>>> import numpy as np
>>> import numpy.linalg as la
>>> np.set_printoptions(precision=2, suppress=True, linewidth=160)
>>> M = np.load("w.npy")
>>> print(M)
[[ 0 -1  2  1  2  2  0  1  0 -2 -1]
 [ 0  2  0 -1 -1  2 -1  2 -2  1 -1]
 [-2 -1 -2  1  0 -1 -2 -1  2 -2  0]
 [ 1 -1  0  1  0  2  2  2  0  0 -2]
 [ 0  0  0  1  2 -1  1  0 -2  2 -1]
 [ 0 -5  2  3  4 -2  2 -3  4 -4  1]]
>>> left, sig, Vt = la.svd(M)
>>> print(sig.round(2) + 0)
[11.4   6.12  4.44  2.99  2.81  0.  ]
>>> print(np.argmax(sig[:-1] / (sig[1:] + 1e-6)) + 1)
5
>>> M2 = left[:, :5] @ np.diag(sig[:5]) @ Vt[:5]
>>> print(M2.round(2) + 0)
[[ 0. -1.  2.  1.  2.  2.  0.  1.  0. -2. -1.]
 [ 0.  2.  0. -1. -1.  2. -1.  2. -2.  1. -1.]
 [-2. -1. -2.  1.  0. -1. -2. -1.  2. -2.  0.]
 [ 1. -1.  0.  1.  0.  2.  2.  2.  0.  0. -2.]
 [ 0.  0.  0.  1.  2. -1.  1.  0. -2.  2. -1.]
 [ 0. -5.  2.  3.  4. -2.  2. -3.  4. -4.  1.]]
>>> print(round(float(la.norm(M - M2) / la.norm(M)), 2))
0.0
>>> print(la.matrix_rank(M, rtol=0.05))
5
>>> left, sig, Vt = la.svd(M)
>>> evecs = Vt[:(sig > 1e-8).sum()]
>>> rng = np.random.default_rng(958105)
>>> vec = M[5] + -1 * M[4] + rng.integers(2) * np.eye(11)[10]
>>> print(vec)
[ 0. -5.  2.  2.  2. -1.  1. -3.  6. -6.  2.]
>>> print(la.matrix_rank(np.vstack([M, vec])))
5
>>> print(la.cond(M) > 100)
True
>>> print([round(float(x), 2) for x in la.svd(M, compute_uv=False)[:3]])
[11.4, 6.12, 4.44]
>>> print(la.matrix_rank(M, rtol=0.1))
5
>>> W0 = np.load("data.npy")
>>> print(W0)
[[ 0 12  7  6]
 [ 5 12  3  6]
 [ 1  0  7  0]
 [ 7 14  4  7]
 [ 0 12  4  6]
 [ 5  4  1  2]
 [ 5  0  0  0]
 [ 6  8  4  4]
 [ 3  8  2  4]]
>>> M2 = np.array([[3, 1, 3], [2, 1, 0], [2, 1, 3], [1, 3, 3]])
>>> print(W0 @ M2)
[[44 37 39]
 [51 38 42]
 [17  8 24]
 [64 46 54]
 [38 34 30]
 [27 16 24]
 [15  5 15]
 [46 30 42]
 [33 25 27]]
>>> print(np.einsum("ij->j", W0))
[32 70 32 35]
>>> M2 @ W0
Traceback (most recent call last):
  File "<python-input-26>", line 1, in <module>
    M2 @ W0
    ~~~^~~~
ValueError: matmul: Input operand 1 has a mismatch in its core dimension 0, with gufunc signature (n?,k),(k,m?)->(n?,m?) (size 9 is different from 3)
>>> print(np.einsum("ik,kj->ij", W0, M2))
[[44 37 39]
 [51 38 42]
 [17  8 24]
 [64 46 54]
 [38 34 30]
 [27 16 24]
 [15  5 15]
 [46 30 42]
 [33 25 27]]
>>> print(la.matrix_rank(W0 @ M2))
3
>>> print(np.einsum("ij,ij->i", W0, W0))
[229 214  50 310 196  46  25 132  93]
>>> r0, v = W0[5], W0[6]
>>> print(r0 @ v)
25
>>> p = (r0 @ v) / (r0 @ r0) * r0
>>> print((v - p) @ r0)
0.0
>>> print(la.matrix_rank(np.outer(r0, v)))
1
>>> print(round(la.norm(r0 + v) ** 2 + la.norm(r0 - v) ** 2, 2))
142.0
>>> print(np.outer(r0, v))
[[25  0  0  0]
 [20  0  0  0]
 [ 5  0  0  0]
 [10  0  0  0]]
>>> M2 = M / la.norm(M, axis=1)
Traceback (most recent call last):
  File "<python-input-37>", line 1, in <module>
    M2 = M / la.norm(M, axis=1)
         ~~^~~~~~~~~~~~~~~~~~~~
ValueError: operands could not be broadcast together with shapes (6,11) (6,) 
>>> M2 = M / la.norm(M, axis=1, keepdims=True)
>>> G = M2 @ M2.T
>>> print((G - 2 * np.eye(6)).round(6).argmax(axis=1))
[3 3 5 0 3 0]
>>> print(la.norm(M2, axis=1))
[1. 1. 1. 1. 1. 1.]
>>> data = np.load("mat.npy")
>>> print(data)
[[0 0 0 0 0 1 0 1 0]
 [0 0 0 1 1 0 1 0 0]
 [0 0 0 0 0 0 0 0 1]
 [0 1 0 0 1 0 1 0 0]
 [0 1 0 1 0 0 0 0 0]
 [1 0 0 0 0 0 0 1 0]
 [0 1 0 1 0 0 0 0 0]
 [1 0 0 0 0 1 0 0 0]
 [0 0 1 0 0 0 0 0 0]]
>>> M2 = data + rng.integers(-2, 3, (9, 8)) @ rng.integers(-2, 3, (8, 9))
>>> print(M2)
[[ -2  13   9  -7  -1  -2   1  -6   4]
 [ 10   5  -7  -1   0   7   4   0   2]
 [ -2   1  -6   0 -11   3   2   5   0]
 [ -1  -8  -5  -1  10  -2  -8   2 -10]
 [ -2   1  -4   2   1  -6   5   3   3]
 [ -7 -12   2  10  -2   8  -4   8  -5]
 [  1   7  13   0   0  -7   2  -9   8]
 [  9   7  -3   0  -1   8   7   0   5]
 [  6  -9  -8   4   6   1   1   4  -2]]
>>> print(np.abs(M2 - data).sum(axis=1))
[47 37 31 48 25 58 47 38 42]
>>> print(M2 - data)
[[ -2  13   9  -7  -1  -3   1  -7   4]
 [ 10   5  -7  -2  -1   7   3   0   2]
 [ -2   1  -6   0 -11   3   2   5  -1]
 [ -1  -9  -5  -1   9  -2  -9   2 -10]
 [ -2   0  -4   1   1  -6   5   3   3]
 [ -8 -12   2  10  -2   8  -4   7  -5]
 [  1   6  13  -1   0  -7   2  -9   8]
 [  8   7  -3   0  -1   7   7   0   5]
 [  6  -9  -9   4   6   1   1   4  -2]]
>>> m1 = np.load("case4.npy")
>>> print(m1)
[[  0.4  -0.1   0.1   1.7   1.    1. ]
 [  0.7  -1.4   0.2  -0.9  -0.8  -0.1]
 [ -1.4   0.8  -0.2   1.3   0.2   0.5]
 [  0.1  -1.6  -2.1  -0.5  -1.2   2.4]
 [ -0.3   0.9  -0.8   1.    0.5  -2.2]
 [ -0.2  -1.1   1.4  -1.3  -0.1   0.2]
 [ -0.3   1.9   1.2   0.1   1.8  -1. ]
 [  0.    1.6   0.    2.   -0.4  -1.8]
 [  1.   -0.7   0.1  -1.4   1.2  -0.6]
 [ -9.    5.    2.   -4.  -10.   -1. ]
 [ -0.2   1.1  -0.1  -1.5   0.1   0. ]]
>>> q, evecs = la.qr(m1[:, :2])[0], la.qr(m1[:, 2:])[0]
>>> sig = la.svd(q.T @ evecs, compute_uv=False)
>>> print((sig > 0.9).sum())
1
>>> print(np.round(la.norm(q @ q.T - evecs @ evecs.T, 2), 2))
1.0
>>> def softmax(z):
...     e = np.exp(z - z.max(axis=-1, keepdims=True))
...     return e / e.sum(axis=-1, keepdims=True)
... 
>>> print(softmax(m1[6] + -3))
[0.04 0.37 0.18 0.06 0.33 0.02]
>>> print(softmax(m1).sum(axis=1))
[1. 1. 1. 1. 1. 1. 1. 1. 1. 1. 1.]
>>> att = m1 @ m1.T / np.sqrt(6)
>>> print(softmax(att).round(6).argmax(axis=1))
[0 1 9 3 4 9 6 7 8 9 9]
>>> print(softmax(att)[6] @ m1)
[-0.3   1.6   0.8   0.28  1.28 -1.02]
>>> M2 = m1 / np.sqrt((m1 ** 2).mean(axis=1, keepdims=True))
>>> print(la.matrix_rank(M2) == la.matrix_rank(m1))
True
>>> print(M2[6])
[-0.24  1.52  0.96  0.08  1.44 -0.8 ]
>>> lab = rng.permutation(6)
>>> M2 = m1[:, lab] * rng.choice([-1, 1], 6)
>>> print(M2)
[[ 1.   0.1  1.7  0.1  0.4 -1. ]
 [-0.1  1.4 -0.9  0.2  0.7  0.8]
 [ 0.5 -0.8  1.3 -0.2 -1.4 -0.2]
 [ 2.4  1.6 -0.5 -2.1  0.1  1.2]
 [-2.2 -0.9  1.  -0.8 -0.3 -0.5]
 [ 0.2  1.1 -1.3  1.4 -0.2  0.1]
 [-1.  -1.9  0.1  1.2 -0.3 -1.8]
 [-1.8 -1.6  2.   0.   0.   0.4]
 [-0.6  0.7 -1.4  0.1  1.  -1.2]
 [-1.  -5.  -4.   2.  -9.  10. ]
 [ 0.  -1.1 -1.5 -0.1 -0.2 -0.1]]
>>> left, _, Vt = la.svd(m1.T @ M2)
>>> print(np.round(la.lstsq(m1, M2)[0], 2) + 0)
[[ 0.  0.  0.  0.  1.  0.]
 [ 0. -1.  0.  0.  0.  0.]
 [ 0.  0.  0.  1.  0.  0.]
 [ 0.  0.  1.  0.  0.  0.]
 [ 0.  0.  0.  0.  0. -1.]
 [ 1.  0.  0.  0.  0.  0.]]
>>> print(lab)
[5 1 3 2 0 4]
>>> print(np.round(left @ Vt, 2) + 0)
[[ 0.  0.  0.  0.  1.  0.]
 [ 0. -1.  0.  0.  0.  0.]
 [ 0.  0.  0.  1.  0.  0.]
 [ 0.  0.  1.  0.  0.  0.]
 [ 0.  0.  0.  0.  0. -1.]
 [ 1.  0.  0.  0.  0.  0.]]
